$ ipython --no-banner

In [1]: import numpy as np

In [2]: np.set_printoptions(precision=2, suppress=True, linewidth=100, legacy="1.25")

In [3]: rng = np.random.default_rng(827858)

In [4]: F = np.array([[3, 5, -1], [2, -3, 5], [1, -5, -3]]) * (rng.random((3, 3)) < 0.3)

In [5]: F
Out[5]: 
array([[ 0,  0, -1],
       [ 0,  0,  0],
       [ 0,  0, -3]])

In [6]: # triangular

In [7]: r = np.linalg.matrix_rank(F)

In [8]: print(r)
1

In [9]: ns = np.linalg.svd(F)[2][r:].T

In [10]: np.allclose(F @ ns, 0)
Out[10]: True

In [11]: F @ ns
Out[11]: 
array([[0., 0.],
       [0., 0.],
       [0., 0.]])

In [12]: Uu, sigma, Vh = np.linalg.svd(F)

In [13]: sigma
Out[13]: array([3.16, 0.  , 0.  ])

In [14]: other = Uu[:, :1] @ np.diag(sigma[:1]) @ Vh[:1]

In [15]: round(np.abs(F - other).max(), 2)
Out[15]: 0.0

In [16]: round(float(np.linalg.norm(F - other) / np.linalg.norm(F)), 2)
Out[16]: 0.0

In [17]: np.linalg.matrix_rank(other)
Out[17]: 1

In [18]: np.linalg.matrix_rank(F, rtol=0.05)
Out[18]: 1

In [19]: Uu, sigma, Vh = np.linalg.svd(F)

In [20]: V = Vh[:(sigma > 1e-8).sum()]

In [21]: x0 = F[0] + 4 * F[1] + rng.integers(2) * np.eye(3)[2]

In [22]: x0
Out[22]: array([ 0.,  0., -1.])

In [23]: round(np.linalg.norm(x0 - V.T @ V @ x0), 2)
Out[23]: 0.0

In [24]: np.diag(V.T @ V)
Out[24]: array([0., 0., 1.])

In [25]: np.linalg.matrix_rank(np.vstack([F, x0]))
Out[25]: 1

In [26]: V.T @ V
Out[26]: 
array([[0., 0., 0.],
       [0., 0., 0.],
       [0., 0., 1.]])
